$ python -q
>>> import numpy as np
>>> from numpy import linalg as LA
>>> np.set_printoptions(suppress=True, linewidth=200)
>>> W0 = np.load("m.npy")
>>> W0.round(1) + 0
array([[ 0.3, -0.1, -0.3, -0.3,  0.1, -0.1],
       [-0.1,  0. ,  0.1,  0.1,  0. ,  0. ],
       [-0.3,  0.1,  0.3,  0.3, -0.1,  0.1],
       [-0.3,  0.1,  0.3,  0.3, -0.1,  0.1],
       [ 0.1,  0. , -0.1, -0.1,  0. ,  0. ],
       [-0.1,  0. ,  0.1,  0.1,  0. ,  0. ]])
>>> # row 3 repeats row 2
>>> x = np.array([3, 3, -1, 1, -1, 0])
>>> np.round((x - W0 @ x) @ (W0 @ x), 1)
np.float64(-0.0)
>>> np.round(W0 @ x, 1)
array([ 0.7, -0.1, -0.7, -0.7,  0.1, -0.1])
>>> evals, V = LA.eigh(W0)
>>> np.round(V.T @ W0 @ V, 1) + 0
array([[0., 0., 0., 0., 0., 0.],
       [0., 0., 0., 0., 0., 0.],
       [0., 0., 0., 0., 0., 0.],
       [0., 0., 0., 0., 0., 0.],
       [0., 0., 0., 0., 0., 0.],
       [0., 0., 0., 0., 0., 1.]])
>>> evals.sum(), np.trace(W0)
(np.float64(1.0), np.float64(1.0))
>>> np.abs(V[:, -1]).round(6).argmax()
np.int64(0)
>>> np.round(LA.svd(W0, compute_uv=False), 1) + 0
array([1., 0., 0., 0., 0., 0.])
>>> np.round(LA.eigvalsh(W0 @ W0), 1) + 0
array([0., 0., 0., 0., 0., 1.])
>>> np.unique(evals.round(6) + 0, return_counts=True)[1]
array([5, 1])
>>> np.round(LA.eigvalsh(W0 + 4 * np.eye(6)), 1)
array([4., 4., 4., 4., 4., 5.])
>>> np.round(V.T @ V, 1) + 0
array([[1., 0., 0., 0., 0., 0.],
       [0., 1., 0., 0., 0., 0.],
       [0., 0., 1., 0., 0., 0.],
       [0., 0., 0., 1., 0., 0.],
       [0., 0., 0., 0., 1., 0.],
       [0., 0., 0., 0., 0., 1.]])
>>> E = np.array([[7, 1, 0, -6, 9],
...     [6, -1, -2, 7, -3],
...     [-2, -4, 7, 0, -3],
...     [-2, 5, 6, -6, 3],
...     [3, -3, 2, 2, 4],
...     [-6, 7, -1, -1, 0],
...     [-2, 5, 6, -6, 3],
...     [-4, 2, -8, -3, 3],
...     [-2, 8, -4, 1, -2]])
>>> # rows 3 and 6 are equal
>>> t = np.radians(180)
>>> Rm = np.eye(5)
>>> Rm[3, 3] = Rm[1, 1] = np.cos(t)
>>> Rm[3, 1], Rm[1, 3] = -np.sin(t), np.sin(t)
>>> Rm.round(1) + 0
array([[ 1.,  0.,  0.,  0.,  0.],
       [ 0., -1.,  0.,  0.,  0.],
       [ 0.,  0.,  1.,  0.,  0.],
       [ 0.,  0.,  0., -1.,  0.],
       [ 0.,  0.,  0.,  0.,  1.]])
>>> other = E @ Rm.T
>>> np.abs(other - E).max(axis=0)
array([ 0., 16.,  0., 14.,  0.])
>>> other.round(1) + 0
array([[ 7., -1.,  0.,  6.,  9.],
       [ 6.,  1., -2., -7., -3.],
       [-2.,  4.,  7.,  0., -3.],
       [-2., -5.,  6.,  6.,  3.],
       [ 3.,  3.,  2., -2.,  4.],
       [-6., -7., -1.,  1.,  0.],
       [-2., -5.,  6.,  6.,  3.],
       [-4., -2., -8.,  3.,  3.],
       [-2., -8., -4., -1., -2.]])
>>> np.allclose(LA.norm(E, axis=1), LA.norm(other, axis=1))
True
>>> x = np.array([3, 1, 5, 5, -3])
>>> (E * x).sum(axis=1)
array([-35,  51,  34, -10,  14, -21, -10, -74,  -7])
>>> np.einsum("ij,j->i", E, x)
array([-35,  51,  34, -10,  14, -21, -10, -74,  -7])
>>> (E @ x).argmax()
np.int64(1)
>>> E @ (2 * x)
array([ -70,  102,   68,  -20,   28,  -42,  -20, -148,  -14])
>>> E @ np.ones(5)
array([ 11.,   7.,  -2.,   6.,   8.,  -1.,   6., -10.,   1.])
>>> E @ x
array([-35,  51,  34, -10,  14, -21, -10, -74,  -7])
>>> x @ E
Traceback (most recent call last):
  File "<python-input-36>", line 1, in <module>
    x @ E
    ~~^~~
ValueError: matmul: Input operand 1 has a mismatch in its core dimension 0, with gufunc signature (n?,k),(k,m?)->(n?,m?) (size 9 is different from 5)
>>> E * x
array([[ 21,   1,   0, -30, -27],
       [ 18,  -1, -10,  35,   9],
       [ -6,  -4,  35,   0,   9],
       [ -6,   5,  30, -30,  -9],
       [  9,  -3,  10,  10, -12],
       [-18,   7,  -5,  -5,   0],
       [ -6,   5,  30, -30,  -9],
       [-12,   2, -40, -15,  -9],
       [ -6,   8, -20,   5,   6]])
>>> J = np.diag(5 * np.array([3, 2, 2, 1, 3, 1, 2])) + np.array([[9, 8, 6, 5, 3, 4, 6],
...     [0, 8, 9, 5, 5, 8, 0],
...     [2, 1, 6, 6, 7, 4, 3],
...     [3, 0, 8, 7, 6, 5, 7],
...     [6, 7, 6, 8, 7, 8, 3],
...     [1, 4, 2, 2, 4, 7, 6],
...     [6, 5, 3, 2, 5, 0, 2]])
>>> J
array([[24,  8,  6,  5,  3,  4,  6],
       [ 0, 18,  9,  5,  5,  8,  0],
       [ 2,  1, 16,  6,  7,  4,  3],
       [ 3,  0,  8, 12,  6,  5,  7],
       [ 6,  7,  6,  8, 22,  8,  3],
       [ 1,  4,  2,  2,  4, 12,  6],
       [ 6,  5,  3,  2,  5,  0, 12]])
>>> other = LA.inv(J)
>>> round(float(LA.det(J) * LA.det(other)), 1)
1.0
>>> np.round(LA.inv(other), 1) + 0
array([[24.,  8.,  6.,  5.,  3.,  4.,  6.],
       [ 0., 18.,  9.,  5.,  5.,  8.,  0.],
       [ 2.,  1., 16.,  6.,  7.,  4.,  3.],
       [ 3.,  0.,  8., 12.,  6.,  5.,  7.],
       [ 6.,  7.,  6.,  8., 22.,  8.,  3.],
       [ 1.,  4.,  2.,  2.,  4., 12.,  6.],
       [ 6.,  5.,  3.,  2.,  5.,  0., 12.]])
>>> np.allclose(other, J.T)
False
>>> other.round(1) + 0
array([[ 0. ,  0. ,  0. ,  0. ,  0. ,  0. ,  0. ],
       [ 0. ,  0.1,  0. ,  0. ,  0. ,  0. ,  0. ],
       [ 0. ,  0. ,  0.1,  0. ,  0. ,  0. ,  0. ],
       [ 0. ,  0. , -0.1,  0.1,  0. ,  0. ,  0. ],
       [ 0. ,  0. ,  0. ,  0. ,  0.1,  0. ,  0. ],
       [ 0. ,  0. ,  0. ,  0. ,  0. ,  0.1,  0. ],
       [ 0. ,  0. ,  0. ,  0. ,  0. ,  0. ,  0.1]])
>>> np.round(J @ other, 1) + 0
array([[1., 0., 0., 0., 0., 0., 0.],
       [0., 1., 0., 0., 0., 0., 0.],
       [0., 0., 1., 0., 0., 0., 0.],
       [0., 0., 0., 1., 0., 0., 0.],
       [0., 0., 0., 0., 1., 0., 0.],
       [0., 0., 0., 0., 0., 1., 0.],
       [0., 0., 0., 0., 0., 0., 1.]])
>>> x = np.array([2, 2, 3, 3, 1, 1, 1])
>>> y = J @ x
>>> y
array([110,  91,  86,  84, 101,  44,  54])
>>> np.round(LA.solve(J, y), 1)
array([2., 2., 3., 3., 1., 1., 1.])
>>> np.round(LA.solve(J, J[:, 1]), 1) + 0
array([0., 1., 0., 0., 0., 0., 0.])
>>> round(float(LA.norm(J[6] - J[0])), 1)
20.2
>>> round(LA.norm(J) ** 2 / LA.norm(J, 2) ** 2, 1)
np.float64(1.6)
>>> F = np.loadtxt("block18.csv", delimiter=",")
>>> F
array([[ 3.9,  3.9,  0.1,  2.9,  3.2,  3.3,  0.2],
       [ 0.1, -0.3, -1.5, -0.7,  2.8,  2.9,  0.1],
       [-1.3,  2.4,  4.8,  4.4, -1.9,  2.1, -0.9],
       [ 1.5, -2.3, -4. , -7.3, -0.7,  0.4, -6.9],
       [-0.5,  8.7,  2.6,  2.9,  2.3, -4.4, -0.1],
       [-4. , -6.5, -4. , -6.4, -3.5, -2. , -3.1],
       [ 4.6,  4.4,  1.5, -3.4, -2.4, -4.2, -2. ],
       [-3.3, -0.2, -2.1, -6.3, -0.9,  3.3,  0.3],
       [-6.2, -1. ,  6.8,  0.4, -0.2,  2.5, -2.3],
       [ 1.7,  0. ,  2.1,  4.8,  0.4,  2.2,  9.4],
       [ 8. , -3. ,  0.5,  8.7,  2.6, -3.3, -0.8],
       [ 6. , -4.9, -0.2,  5. ,  7.9,  3.5, -1.7],
       [-8. ,  2.6, -1.5,  0.2, -2.2,  3.3, -1.1],
       [-0.3, -1. , -6.1, -5.8, -0.8,  1.1, -4.3],
       [-4.5, -5. , -0.5,  2.3,  2.1,  3.2,  1.8],
       [ 8.8, -3.1,  3.3, -3.4, -1. ,  1.4, -2.5],
       [-4.1,  5.6,  0.6,  7.1,  1.5,  1.3, -4.2],
       [ 2.5, -0.2,  1.3, -1.7, -0.8, -3.8, -7.7],
       [-1.6, -2. ,  0.9,  3.8, -1.9, -7.2,  1.3],
       [ 8.6,  3.5, -1.1,  1.1, -4.8, -6.8, -0.4],
       [-7.8,  5. ,  2.1, -0.6,  2.6,  6. ,  3. ],
       [ 1.8, -0.3,  3.5, -0.1, -8.1, -2. , -0.7],
       [-0.7,  0.1,  3.7, -0.6, -0.1, -1.7, -2.7],
       [ 6.4, -7.7,  3.2,  3.8, -1.1,  1.7, -1.2]])
>>> cen = F - F.mean(axis=0)
>>> V = LA.svd(cen)[2][:6]
>>> other = cen - cen @ V.T @ V
>>> np.round(other.std(axis=0), 1)
array([0.2, 0.2, 0.6, 0.7, 1. , 0.8, 0.4])
>>> LA.norm(other, axis=1).round(6).argmax()
np.int64(16)
>>> np.round(np.diag(V.T @ V), 1)
array([1. , 1. , 0.8, 0.8, 0.6, 0.8, 1. ])
>>> np.round(np.cov(cen @ V.T, rowvar=False), 1) + 0
array([[29.8,  0. ,  0. ,  0. ,  0. ,  0. ],
       [ 0. , 27. ,  0. ,  0. ,  0. ,  0. ],
       [ 0. ,  0. , 17.9,  0. ,  0. ,  0. ],
       [ 0. ,  0. ,  0. , 10.4,  0. ,  0. ],
       [ 0. ,  0. ,  0. ,  0. ,  8.1,  0. ],
       [ 0. ,  0. ,  0. ,  0. ,  0. ,  6.8]])
